$ python3 -q
>>> import numpy as np
>>> np.set_printoptions(suppress=True, linewidth=200)
>>> rd = lambda a: np.round(a, 2) + 0
>>> data = np.maximum(np.array([[4], [5], [3], [1], [3], [0], [5], [1], [3], [0], [5], [1]]) @ np.array([[2, 2, 0]]) + np.array([1, 3, 1]), 0)
>>> data
array([[ 9, 11,  1],
       [11, 13,  1],
       [ 7,  9,  1],
       [ 3,  5,  1],
       [ 7,  9,  1],
       [ 1,  3,  1],
       [11, 13,  1],
       [ 3,  5,  1],
       [ 7,  9,  1],
       [ 1,  3,  1],
       [11, 13,  1],
       [ 3,  5,  1]])
>>> np.diff(data, axis=0)
array([[ 2,  2,  0],
       [-4, -4,  0],
       [-4, -4,  0],
       [ 4,  4,  0],
       [-6, -6,  0],
       [10, 10,  0],
       [-8, -8,  0],
       [ 4,  4,  0],
       [-6, -6,  0],
       [10, 10,  0],
       [-8, -8,  0]])
>>> data - data[0]
array([[ 0,  0,  0],
       [ 2,  2,  0],
       [-2, -2,  0],
       [-6, -6,  0],
       [-2, -2,  0],
       [-8, -8,  0],
       [ 2,  2,  0],
       [-6, -6,  0],
       [-2, -2,  0],
       [-8, -8,  0],
       [ 2,  2,  0],
       [-6, -6,  0]])
>>> data.sum(axis=1)
array([21, 25, 17,  9, 17,  5, 25,  9, 17,  5, 25,  9])
>>> np.linalg.matrix_rank(data)
np.int64(2)
>>> rd(np.linalg.svd(data, compute_uv=False))
array([39.86,  2.72,  0.  ])
>>> print(data.shape)
(12, 3)
>>> rd(np.linalg.norm(data))
np.float64(39.95)
>>> np.abs(data).max()
np.int64(13)
>>> np.unravel_index(np.abs(data).argmax(), data.shape)
(np.int64(1), np.int64(1))
>>> np.argsort(-np.linalg.norm(data, axis=0).round(6), kind="stable")[:3]
array([1, 0, 2])
>>> [round(float(x), 2) for x in np.linalg.svd(data, compute_uv=False)[:3]]
[39.86, 2.72, 0.0]
>>> rd(np.linalg.norm(data, 2) / np.linalg.norm(data))
np.float64(1.0)
>>> rank = np.linalg.matrix_rank(data)
>>> print(rank)
2
>>> N = np.linalg.svd(data)[2][rank:].T
>>> [int(np.linalg.matrix_rank(data[:, :j + 1])) for j in range(3)]
[1, 2, 2]
>>> print([int(np.linalg.matrix_rank(np.delete(data, i, axis=0))) for i in range(12)])
[2, 2, 2, 2, 2, 2, 2, 2, 2, 2, 2, 2]
>>> [int(np.linalg.matrix_rank(data[:i])) for i in range(1, len(data) + 1)]
[1, 2, 2, 2, 2, 2, 2, 2, 2, 2, 2, 2]
>>> rd(data @ N)
array([[0.],
       [0.],
       [0.],
       [0.],
       [0.],
       [0.],
       [0.],
       [0.],
       [0.],
       [0.],
       [0.],
       [0.]])
>>> rd(N[:, 0] / N[np.abs(N[:, 0]).round(6).argmax(), 0])
array([ 0.5, -0.5,  1. ])
>>> mat = np.load("a.npy")
>>> rd(mat)
array([[-0.45, -0.4 ,  0.27,  0.47, -0.44, -0.24,  0.19,  0.22,  0.05],
       [ 0.09, -0.43,  0.21,  0.26,  0.33,  0.09,  0.1 , -0.7 , -0.28],
       [ 0.09,  0.1 , -0.25,  0.7 ,  0.11,  0.45, -0.27,  0.06,  0.37],
       [ 0.27, -0.43, -0.18, -0.01,  0.35,  0.19,  0.47,  0.55, -0.15],
       [-0.09, -0.03, -0.76,  0.2 ,  0.06, -0.55, -0.04, -0.1 , -0.23],
       [-0.63,  0.46,  0.01,  0.1 ,  0.31,  0.26,  0.29,  0.04, -0.36],
       [-0.36, -0.27,  0.16, -0.14,  0.61, -0.23, -0.48,  0.2 ,  0.25],
       [-0.18, -0.33, -0.19, -0.19, -0.29,  0.45, -0.5 ,  0.09, -0.49],
       [-0.36, -0.27, -0.37, -0.34, -0.09,  0.27,  0.3 , -0.31,  0.53]])
>>> rng = np.random.default_rng(50)
>>> lab = rng.permutation(9)
>>> B = mat[:, lab] * rng.choice([-1, 1], 9)
>>> rd(B)
array([[-0.47,  0.27,  0.05,  0.44, -0.45, -0.4 , -0.22, -0.19, -0.24],
       [-0.26,  0.21, -0.28, -0.33,  0.09, -0.43,  0.7 , -0.1 ,  0.09],
       [-0.7 , -0.25,  0.37, -0.11,  0.09,  0.1 , -0.06,  0.27,  0.45],
       [ 0.01, -0.18, -0.15, -0.35,  0.27, -0.43, -0.55, -0.47,  0.19],
       [-0.2 , -0.76, -0.23, -0.06, -0.09, -0.03,  0.1 ,  0.04, -0.55],
       [-0.1 ,  0.01, -0.36, -0.31, -0.63,  0.46, -0.04, -0.29,  0.26],
       [ 0.14,  0.16,  0.25, -0.61, -0.36, -0.27, -0.2 ,  0.48, -0.23],
       [ 0.19, -0.19, -0.49,  0.29, -0.18, -0.33, -0.09,  0.5 ,  0.45],
       [ 0.34, -0.37,  0.53,  0.09, -0.36, -0.27,  0.31, -0.3 ,  0.27]])
>>> U, _, Vt = np.linalg.svd(mat.T @ B)
>>> rd(np.linalg.lstsq(mat, B)[0])
array([[ 0.,  0.,  0.,  0.,  1.,  0.,  0.,  0.,  0.],
       [ 0.,  0.,  0.,  0.,  0.,  1.,  0.,  0.,  0.],
       [ 0.,  1.,  0.,  0.,  0.,  0.,  0.,  0.,  0.],
       [-1.,  0.,  0.,  0.,  0.,  0.,  0.,  0.,  0.],
       [ 0.,  0.,  0., -1.,  0.,  0.,  0.,  0.,  0.],
       [ 0.,  0.,  0.,  0.,  0.,  0.,  0.,  0.,  1.],
       [ 0.,  0.,  0.,  0.,  0.,  0.,  0., -1.,  0.],
       [ 0.,  0.,  0.,  0.,  0.,  0., -1.,  0.,  0.],
       [ 0.,  0.,  1.,  0.,  0.,  0.,  0.,  0.,  0.]])
>>> print(rd(U @ Vt))
[[ 0.  0.  0.  0.  1.  0.  0.  0.  0.]
 [ 0.  0.  0.  0.  0.  1.  0.  0.  0.]
 [ 0.  1.  0.  0.  0.  0.  0.  0.  0.]
 [-1.  0.  0.  0.  0.  0.  0.  0.  0.]
 [ 0.  0.  0. -1.  0.  0.  0.  0.  0.]
 [ 0.  0.  0.  0.  0.  0.  0.  0.  1.]
 [ 0.  0.  0.  0.  0.  0.  0. -1.  0.]
 [ 0.  0.  0.  0.  0.  0. -1.  0.  0.]
 [ 0.  0.  1.  0.  0.  0.  0.  0.  0.]]
>>> lab
array([3, 2, 8, 4, 0, 1, 7, 6, 5])
>>> rd(np.linalg.matrix_power(mat, 4))
array([[ 0.41,  0.48,  0.34, -0.42,  0.45,  0.23,  0.  , -0.03, -0.23],
       [-0.04,  0.5 , -0.07, -0.33, -0.5 , -0.31, -0.03,  0.53,  0.11],
       [ 0.47,  0.17, -0.45,  0.09, -0.36, -0.06, -0.31, -0.45, -0.34],
       [-0.14,  0.2 ,  0.69,  0.41, -0.38, -0.07,  0.09, -0.18, -0.33],
       [ 0.36, -0.12,  0.07, -0.01, -0.44,  0.67,  0.29,  0.07,  0.33],
       [ 0.59, -0.53,  0.29, -0.04, -0.02, -0.42, -0.06,  0.3 , -0.07],
       [ 0.14,  0.21,  0.19,  0.34,  0.12,  0.02, -0.65,  0.  ,  0.59],
       [ 0.23,  0.27, -0.27,  0.65,  0.26,  0.02,  0.32,  0.43, -0.15],
       [ 0.19,  0.19,  0.01,  0.  ,  0.05, -0.46,  0.53, -0.45,  0.48]])
>>> rd(np.trace(mat))
np.float64(-0.67)
>>> rd(np.abs(np.linalg.eigvals(mat)).max())
np.float64(1.0)
>>> print(rd((mat + mat.T) / 2))
[[-0.45 -0.15  0.18  0.37 -0.27 -0.44 -0.09  0.02 -0.16]
 [-0.15 -0.43  0.16 -0.08  0.15  0.27 -0.08 -0.52 -0.27]
 [ 0.18  0.16 -0.25  0.26 -0.32  0.23 -0.06 -0.07  0.  ]
 [ 0.37 -0.08  0.26 -0.01  0.27  0.15  0.17  0.18 -0.24]
 [-0.27  0.15 -0.32  0.27  0.06 -0.12  0.28 -0.2  -0.16]
 [-0.44  0.27  0.23  0.15 -0.12  0.26  0.03  0.24 -0.04]
 [-0.09 -0.08 -0.06  0.17  0.28  0.03 -0.48 -0.15  0.28]
 [ 0.02 -0.52 -0.07  0.18 -0.2   0.24 -0.15  0.09 -0.4 ]
 [-0.16 -0.27  0.   -0.24 -0.16 -0.04  0.28 -0.4   0.53]]
>>> rd((mat - mat.T) / 2)
array([[ 0.  , -0.24,  0.09,  0.1 , -0.18,  0.2 ,  0.27,  0.2 ,  0.2 ],
       [ 0.24,  0.  ,  0.06,  0.35,  0.18, -0.19,  0.18, -0.18, -0.01],
       [-0.09, -0.06,  0.  ,  0.44,  0.44,  0.22, -0.22,  0.13,  0.37],
       [-0.1 , -0.35, -0.44,  0.  ,  0.08,  0.05,  0.31,  0.37,  0.1 ],
       [ 0.18, -0.18, -0.44, -0.08,  0.  , -0.43, -0.33,  0.1 , -0.07],
       [-0.2 ,  0.19, -0.22, -0.05,  0.43,  0.  ,  0.26, -0.21, -0.31],
       [-0.27, -0.18,  0.22, -0.31,  0.33, -0.26,  0.  ,  0.35, -0.03],
       [-0.2 ,  0.18, -0.13, -0.37, -0.1 ,  0.21, -0.35,  0.  , -0.09],
       [-0.2 ,  0.01, -0.37, -0.1 ,  0.07,  0.31,  0.03,  0.09,  0.  ]])
>>> print(np.allclose(mat @ mat.T, mat.T @ mat))
True
>>> U, sv, Vt = np.linalg.svd(mat, full_matrices=False)
>>> print(rd(Vt @ Vt.T))
[[1. 0. 0. 0. 0. 0. 0. 0. 0.]
 [0. 1. 0. 0. 0. 0. 0. 0. 0.]
 [0. 0. 1. 0. 0. 0. 0. 0. 0.]
 [0. 0. 0. 1. 0. 0. 0. 0. 0.]
 [0. 0. 0. 0. 1. 0. 0. 0. 0.]
 [0. 0. 0. 0. 0. 1. 0. 0. 0.]
 [0. 0. 0. 0. 0. 0. 1. 0. 0.]
 [0. 0. 0. 0. 0. 0. 0. 1. 0.]
 [0. 0. 0. 0. 0. 0. 0. 0. 1.]]
>>> print(rd(sv / sv[0]))
[1. 1. 1. 1. 1. 1. 1. 1. 1.]
>>> print(U.shape, sv.shape, Vt.shape)
(9, 9) (9,) (9, 9)
>>> rd(U.T @ mat @ Vt.T)
array([[1., 0., 0., 0., 0., 0., 0., 0., 0.],
       [0., 1., 0., 0., 0., 0., 0., 0., 0.],
       [0., 0., 1., 0., 0., 0., 0., 0., 0.],
       [0., 0., 0., 1., 0., 0., 0., 0., 0.],
       [0., 0., 0., 0., 1., 0., 0., 0., 0.],
       [0., 0., 0., 0., 0., 1., 0., 0., 0.],
       [0., 0., 0., 0., 0., 0., 1., 0., 0.],
       [0., 0., 0., 0., 0., 0., 0., 1., 0.],
       [0., 0., 0., 0., 0., 0., 0., 0., 1.]])
>>> print(rd(np.cumsum(sv ** 2) / np.sum(sv ** 2)))
[0.11 0.22 0.33 0.44 0.56 0.67 0.78 0.89 1.  ]
>>> f = np.array([-2, -5, -6, -6, -7, 1, -6, 6, -5])
>>> B = mat + np.outer(f, np.eye(9)[7])
>>> print(np.linalg.matrix_rank(np.linalg.inv(B) - np.linalg.inv(mat), tol=1e-8))
1
>>> print(np.linalg.matrix_rank(B - mat))
1
>>> rd(np.linalg.det(B) / np.linalg.det(mat)), rd(1 + np.linalg.solve(mat, f)[7])
(np.float64(2.01), np.float64(2.01))
>>> rd(B)
array([[-0.45, -0.4 ,  0.27,  0.47, -0.44, -0.24,  0.19, -1.78,  0.05],
       [ 0.09, -0.43,  0.21,  0.26,  0.33,  0.09,  0.1 , -5.7 , -0.28],
       [ 0.09,  0.1 , -0.25,  0.7 ,  0.11,  0.45, -0.27, -5.94,  0.37],
       [ 0.27, -0.43, -0.18, -0.01,  0.35,  0.19,  0.47, -5.45, -0.15],
       [-0.09, -0.03, -0.76,  0.2 ,  0.06, -0.55, -0.04, -7.1 , -0.23],
       [-0.63,  0.46,  0.01,  0.1 ,  0.31,  0.26,  0.29,  1.04, -0.36],
       [-0.36, -0.27,  0.16, -0.14,  0.61, -0.23, -0.48, -5.8 ,  0.25],
       [-0.18, -0.33, -0.19, -0.19, -0.29,  0.45, -0.5 ,  6.09, -0.49],
       [-0.36, -0.27, -0.37, -0.34, -0.09,  0.27,  0.3 , -5.31,  0.53]])
